In [1]: import numpy as np

In [2]: np.set_printoptions(precision=3, suppress=True, linewidth=160, floatmode="fixed")

In [3]: data = np.loadtxt("data.csv", delimiter=",")

In [4]: print(data)
[[-1.600 -0.200 -0.100 -0.300 -1.800  0.400 -0.400  1.700 -1.200]
 [-0.700  0.200 -0.600 -0.300 -0.300  0.400 -1.100  0.700 -0.900]
 [-1.500  0.400 -0.500  0.300 -0.400 -1.400  2.400 -2.400  0.200]
 [ 0.000 -0.800  1.900  1.600  0.800  0.000 -1.400 -1.900  0.000]
 [ 0.000 -2.000  0.300  0.600  1.600 -0.200 -0.200 -0.400 -0.800]]

In [5]: t = np.radians(120)

In [6]: R = np.eye(9)

In [7]: R[4, 4] = R[2, 2] = np.cos(t)

In [8]: R[4, 2], R[2, 4] = -np.sin(t), np.sin(t)

In [9]: R
Out[9]: 
array([[ 1.000,  0.000,  0.000,  0.000,  0.000,  0.000,  0.000,  0.000,  0.000],
       [ 0.000,  1.000,  0.000,  0.000,  0.000,  0.000,  0.000,  0.000,  0.000],
       [ 0.000,  0.000, -0.500,  0.000,  0.866,  0.000,  0.000,  0.000,  0.000],
       [ 0.000,  0.000,  0.000,  1.000,  0.000,  0.000,  0.000,  0.000,  0.000],
       [ 0.000,  0.000, -0.866,  0.000, -0.500,  0.000,  0.000,  0.000,  0.000],
       [ 0.000,  0.000,  0.000,  0.000,  0.000,  1.000,  0.000,  0.000,  0.000],
       [ 0.000,  0.000,  0.000,  0.000,  0.000,  0.000,  1.000,  0.000,  0.000],
       [ 0.000,  0.000,  0.000,  0.000,  0.000,  0.000,  0.000,  1.000,  0.000],
       [ 0.000,  0.000,  0.000,  0.000,  0.000,  0.000,  0.000,  0.000,  1.000]])

In [10]: Y = data @ R.T

In [11]: np.abs(Y - data).max(axis=0)
Out[11]: array([0.000, 0.000, 2.157, 0.000, 2.845, 0.000, 0.000, 0.000, 0.000])

In [12]: round(float(np.linalg.det(R)), 3), np.trace(R)
Out[12]: (1.0, np.float64(6.0))

In [13]: Y = np.array([[4, -2, -2],
    ...:     [0, -2, -5],
    ...:     [4, -5, -4],
    ...:     [-3, -2, -1],
    ...:     [4, -5, 4],
    ...:     [2, -4, -2],
    ...:     [-3, -4, 3],
    ...:     [-2, 0, 3],
    ...:     [-1, -4, 0]])

In [14]: print(np.einsum("ik,kj->ji", data, Y))
[[-13.300  -1.900 -15.900  14.000   7.600]
 [ 18.500  12.500   1.300  -9.500  -1.900]
 [  0.800  -0.100   3.900 -11.900  13.200]]

In [15]: print(Y.T @ data.T)
[[-13.300  -1.900 -15.900  14.000   7.600]
 [ 18.500  12.500   1.300  -9.500  -1.900]
 [  0.800  -0.100   3.900 -11.900  13.200]]

In [16]: np.einsum("ij,ij->i", data, data)
Out[16]: array([10.590,  3.740, 16.430, 13.020,  7.890])

In [17]: Y = np.array([[2, 1, -1, -3],
    ...:     [2, -1, -2, 3],
    ...:     [0, 1, -1, -1],
    ...:     [3, -2, -3, 1],
    ...:     [-2, -1, 1, -3],
    ...:     [1, 0, -3, -3],
    ...:     [-1, 2, 2, -3],
    ...:     [-2, 3, 2, 0],
    ...:     [1, 0, -1, 2]])

In [18]: cent = np.array([[1, -2, 1, -1, 0, -2, 2, 2, -1, 1, 1, 1, -2, -3],
    ...:     [-1, 1, 2, 2, 1, 2, 0, 2, 1, 0, -3, -1, 1, 1],
    ...:     [3, 1, -1, 1, -1, 3, 1, 2, -2, -1, 1, -3, 0, -1],
    ...:     [1, 0, -1, -1, 3, 1, -3, 1, 1, 0, -2, 0, -3, -2]])

In [19]: mat = Y @ cent

In [20]: mat
Out[20]: 
array([[ -5,  -4,   8,   2,  -7,  -8,  12,   1,  -2,   3,   4,   4,   6,   2],
       [  0,  -7,  -1,  -9,  10,  -9,  -7,   1,   4,   4,  -3,   9, -14, -11],
       [ -5,   0,   4,   2,  -1,  -2,   2,  -1,   2,   1,  -2,   2,   4,   4],
       [ -3, -11,   1, -11,   4, -18,   0,  -3,   2,   6,   4,  14, -11, -10],
       [ -1,   4,  -2,   4, -11,   2,   6,  -7,  -4,  -3,   8,  -4,  12,  10],
       [-11,  -5,   7,  -1,  -6, -14,   8,  -7,   2,   4,   4,  10,   7,   6],
       [  0,   6,   4,  10,  -9,   9,   9,   3,  -4,  -3,   1,  -9,  13,   9],
       [  1,   9,   2,  10,   1,  16,  -2,   6,   1,  -4,  -9, -11,   7,   7],
       [  0,  -3,   0,  -4,   7,  -3,  -5,   2,   3,   2,  -4,   4,  -8,  -6]])

In [21]: # null space of dimension 10

In [22]: w1 = np.array([[1, 1, 0, 0, 1],
    ...:     [1, 1, 1, 2, 1],
    ...:     [1, 2, 2, 2, 2],
    ...:     [1, 1, 2, 1, 0],
    ...:     [1, 0, 2, 2, 2],
    ...:     [1, 2, 1, 0, 0],
    ...:     [1, 1, 0, 1, 2],
    ...:     [1, 2, 0, 1, 0],
    ...:     [0, 0, 1, 0, 1],
    ...:     [1, 2, 2, 0, 0],
    ...:     [2, 0, 1, 0, 2],
    ...:     [1, 2, 2, 2, 1],
    ...:     [1, 2, 2, 2, 0],
    ...:     [1, 2, 1, 1, 0]])

In [23]: beta = np.array([4, 6, -1, -4, -7])

In [24]: hid = np.maximum(mat @ w1 + beta, 0)

In [25]: (hid > 0).mean(axis=0)
Out[25]: array([0.667, 0.667, 0.667, 0.667, 0.333])

In [26]: np.linalg.matrix_rank(hid)
Out[26]: np.int64(5)

In [27]: cent = np.array([[3, 5], [2, 5], [0, 2], [1, 3], [3, 2]])

In [28]: print(w1 @ cent)
[[ 8 12]
 [10 20]
 [15 29]
 [ 6 17]
 [11 19]
 [ 7 17]
 [12 17]
 [ 8 18]
 [ 3  4]
 [ 7 19]
 [12 16]
 [12 27]
 [ 9 25]
 [ 8 20]]
